% python3 -q
>>> import numpy as np
>>> np.set_printoptions(suppress=True, linewidth=100)
>>> def tidy(a):
...     return np.round(a, 1) + 0
... 
>>> m1 = np.loadtxt("block3.csv", delimiter=",")
>>> print(m1)
[[ 0.  0.  0.  0.  0.  0.  0.  0.  0.  0.  0. -2.  2.]
 [ 0.  0.  0.  0.  0.  0.  0.  0.  0.  0.  0. -4. -4.]
 [ 0.  0.  0.  0.  0.  0.  0.  0.  0.  0.  0.  1.  8.]
 [ 0.  0.  0.  0.  0.  0.  0.  0.  0.  0.  0.  5. -4.]
 [ 0.  0.  0.  0.  0.  0.  0.  0.  0.  0.  0.  7. -8.]
 [ 0.  0.  0.  0.  0.  0.  0.  0.  0.  0.  0.  9. -8.]
 [ 0.  0.  0.  0.  0.  0.  0.  0.  0.  0.  0.  5.  0.]
 [ 0.  0.  0.  0.  0.  0.  0.  0.  0.  0.  0. -2. -8.]
 [ 0.  0.  0.  0.  0.  0.  0.  0.  0.  0.  0. -1. -5.]
 [ 0.  0.  0.  0.  0.  0.  0.  0.  0.  0.  0. -7. -5.]
 [ 0.  0.  0.  0.  0.  0.  0.  0.  0.  0.  0.  0. -5.]
 [-2. -4.  1.  5.  7.  9.  5. -2. -1. -7.  0.  0.  0.]
 [ 2. -4.  8. -4. -8. -8.  0. -8. -5. -5. -5.  0.  0.]]
>>> # looks like rank 4
>>> evals, evecs = np.linalg.eigh(m1)
>>> vec = np.array([0, 3, 0, 1, 1, 1, 3, 2, 2, 3, 3, 0, 2])
>>> print(tidy(np.linalg.eigvalsh(m1[1:, 1:])))
[-19.9 -14.8   0.    0.    0.    0.    0.    0.    0.    0.   14.8  19.9]
>>> print(vec @ m1 @ vec)
-352.0
>>> print(tidy(vec @ m1 @ vec / (vec @ vec)), tidy(evals[0]), tidy(evals[-1]))
-6.9 -20.1 20.1
>>> print((np.sign(evecs[:, -1].round(6)) == np.sign(evecs[0, -1].round(6))).astype(int))
[1 0 1 0 0 0 0 0 0 0 0 0 1]
>>> print(np.abs(m1).sum(axis=1).max(), tidy(np.abs(evals).max()))
57.0 20.1
>>> rk = np.linalg.matrix_rank(m1)
>>> print(rk)
4
>>> N = np.linalg.svd(m1)[2][rk:].T
>>> print([int(np.linalg.matrix_rank(m1[:i])) for i in range(1, len(m1) + 1)])
[1, 2, 2, 2, 2, 2, 2, 2, 2, 2, 2, 3, 4]
>>> print([int(np.linalg.matrix_rank(m1[:, :j + 1])) for j in range(13)])
[1, 2, 2, 2, 2, 2, 2, 2, 2, 2, 2, 3, 4]
>>> assert m1 == m1.T
Traceback (most recent call last):
  File "<python-input-18>", line 1, in <module>
    assert m1 == m1.T
           ^^^^^^^^^^
ValueError: The truth value of an array with more than one element is ambiguous. Use a.any() or a.all()
>>> print(np.allclose(m1 @ m1.T, m1.T @ m1))
True
>>> print(tidy(np.linalg.det(m1)))
0.0
>>> print(np.allclose(m1, m1.T))
True
>>> print(tidy(np.abs(np.linalg.eigvals(m1)).max()))
20.1
>>> print(tidy(np.sort(np.abs(np.linalg.eigvals(m1)))))
[ 0.   0.   0.   0.   0.   0.   0.   0.   0.  14.8 14.8 20.1 20.1]
